% ipython --no-banner

In [1]: import numpy as np

In [2]: np.set_printoptions(precision=3, suppress=True, linewidth=200)

In [3]: J = np.load("a.npy")

In [4]: J
Out[4]: 
array([[ 3,  0, -3,  0,  0,  0,  0,  0,  1, -1],
       [ 0,  1,  0, -1, -2,  3, -2, -1,  0,  0],
       [-1,  0,  0,  0,  0,  0,  0,  0,  3,  1],
       [ 0,  0,  0,  1, -3, -3,  1,  3,  0,  0],
       [ 0, -3,  0, -1,  0,  3,  0, -1,  0,  0],
       [ 0,  2,  0,  1, -1,  2, -2,  2,  0,  0],
       [ 0,  2,  0,  1, -3,  1,  1,  3,  0,  0],
       [ 0,  2,  0,  2, -3,  2,  3, -3,  0,  0],
       [ 1,  0,  1,  0,  0,  0,  0,  0,  2,  2],
       [-3,  0,  2,  0,  0,  0,  0,  0,  2, -1]])

In [5]: vec = np.array([-5, 4, -3, -3, 4, -3, 2, 4, -5, -1])

In [6]: target = J @ vec

In [7]: target
Out[7]: array([-10, -18, -11,   8, -22,  -1,   4, -22, -20,   0])

In [8]: np.linalg.solve(J, target)
Out[8]: array([-5.,  4., -3., -3.,  4., -3.,  2.,  4., -5., -1.])

In [9]: np.linalg.solve(J, -1 * target)
Out[9]: array([ 5., -4.,  3.,  3., -4.,  3., -2., -4.,  5.,  1.])

In [10]: T = np.stack([J, 3 * J, J[::-1]])

In [11]: T.sum(axis=0)
Out[11]: 
array([[  9,   0, -10,   0,   0,   0,   0,   0,   6,  -5],
       [  1,   4,   1,  -4,  -8,  12,  -8,  -4,   2,   2],
       [ -4,   2,   0,   2,  -3,   2,   3,  -3,  12,   4],
       [  0,   2,   0,   5, -15, -11,   5,  15,   0,   0],
       [  0, -10,   0,  -3,  -1,  14,  -2,  -2,   0,   0],
       [  0,   5,   0,   3,  -4,  11,  -8,   7,   0,   0],
       [  0,   8,   0,   5, -15,   1,   5,  15,   0,   0],
       [ -1,   8,   0,   8, -12,   8,  12, -12,   3,   1],
       [  4,   1,   4,  -1,  -2,   3,  -2,  -1,   8,   8],
       [ -9,   0,   5,   0,   0,   0,   0,   0,   9,  -5]])

In [12]: np.linalg.matrix_rank(T.reshape(3, -1))
Out[12]: np.int64(2)

In [13]: np.linalg.norm(T, axis=(1, 2))
Out[13]: array([14.491, 43.474, 14.491])

In [14]: (T @ J.T).shape
Out[14]: (3, 10, 10)

In [15]: (J != 0).astype(int)
Out[15]: 
array([[1, 0, 1, 0, 0, 0, 0, 0, 1, 1],
       [0, 1, 0, 1, 1, 1, 1, 1, 0, 0],
       [1, 0, 0, 0, 0, 0, 0, 0, 1, 1],
       [0, 0, 0, 1, 1, 1, 1, 1, 0, 0],
       [0, 1, 0, 1, 0, 1, 0, 1, 0, 0],
       [0, 1, 0, 1, 1, 1, 1, 1, 0, 0],
       [0, 1, 0, 1, 1, 1, 1, 1, 0, 0],
       [0, 1, 0, 1, 1, 1, 1, 1, 0, 0],
       [1, 0, 1, 0, 0, 0, 0, 0, 1, 1],
       [1, 0, 1, 0, 0, 0, 0, 0, 1, 1]])

In [16]: (np.linalg.matrix_power((J != 0) + (J.T != 0) + np.eye(10), 10) > 0).astype(int)
Out[16]: 
array([[1, 0, 1, 0, 0, 0, 0, 0, 1, 1],
       [0, 1, 0, 1, 1, 1, 1, 1, 0, 0],
       [1, 0, 1, 0, 0, 0, 0, 0, 1, 1],
       [0, 1, 0, 1, 1, 1, 1, 1, 0, 0],
       [0, 1, 0, 1, 1, 1, 1, 1, 0, 0],
       [0, 1, 0, 1, 1, 1, 1, 1, 0, 0],
       [0, 1, 0, 1, 1, 1, 1, 1, 0, 0],
       [0, 1, 0, 1, 1, 1, 1, 1, 0, 0],
       [1, 0, 1, 0, 0, 0, 0, 0, 1, 1],
       [1, 0, 1, 0, 0, 0, 0, 0, 1, 1]])

In [17]: F = np.loadtxt("case3.csv", delimiter=",")

In [18]: F
Out[18]: 
array([[-1.9, -1.2,  0.1,  0.7],
       [-0.2,  0.7,  0.3,  1.6],
       [ 1. ,  0. , -1.1,  0. ],
       [ 0.9,  0.6,  1.1, -0.6],
       [ 0.1,  0.3,  0.9, -1.7],
       [-0.5,  0.1,  0.8,  0.3],
       [-1.4,  0.6,  0.3,  1.8],
       [-1.7, -0.5,  0.9,  1. ],
       [-0.7,  2. ,  0.5, -1. ],
       [-0.5, -0.5,  1.8, -2.2],
       [ 0.5,  1.3, -0.9, -1.4],
       [-1.5, -2. ,  0.7, -0.6],
       [ 1.3,  0.8, -0.3, -1. ],
       [ 0.5,  0.7,  0.4,  0.2],
       [ 0.2,  0.2, -2. ,  1.4],
       [ 0.5, -0.9, -0.2, -0.7],
       [-0.7,  0.8,  0.7,  0.5],
       [ 0.1,  1.5, -0.7, -1.1],
       [ 0. ,  0.4,  1.1,  0. ],
       [ 0.3, -0.9,  0.3,  0.2],
       [-0.9,  1. , -2. , -0.5],
       [ 0. , -0.9, -0.4,  0.9],
       [-0.1,  0. ,  0. , -0.5],
       [-0.5,  1. , -0.8,  0. ],
       [-0.2,  0.3,  0.1,  2. ],
       [-1.4,  1.5,  1.2,  1.2],
       [ 0.4,  0.2, -0.7,  1. ],
       [ 1. , -0.2,  2. ,  1.4],
       [ 0.2,  0.3,  3.4,  0.1],
       [14. , 12. , 26. , 32. ],
       [-1.2,  1.2,  1. , -1.3],
       [ 0.4, -0.9,  1. ,  0.1],
       [-0.8, -1.1,  0. ,  0.8]])

In [19]: Z = F[[27, 24]].astype(float)

In [20]: for _ in range(3):
    ...:     idx = np.linalg.norm(F[:, None] - Z, axis=-1).argmin(axis=1)
    ...:     Z = np.array([F[idx == j].mean(axis=0) for j in range(2)])
    ...: 

In [21]: idx
Out[21]: array([1, 1, 1, 1, 1, 1, 1, 1, 1, 1, 1, 1, 1, 1, 1, 1, 1, 1, 1, 1, 1, 1, 1, 1, 1, 1, 1, 1, 1, 0, 1, 1, 1])

In [22]: Z[1] - Z[0]
Out[22]: array([-14.213, -11.8  , -25.703, -31.919])

In [23]: np.bincount(idx)
Out[23]: array([ 1, 32])

In [24]: np.abs(Z[1] - Z[0]).argmax()
Out[24]: np.int64(3)

In [25]: Z
Out[25]: 
array([[14.   , 12.   , 26.   , 32.   ],
       [-0.212,  0.2  ,  0.297,  0.081]])
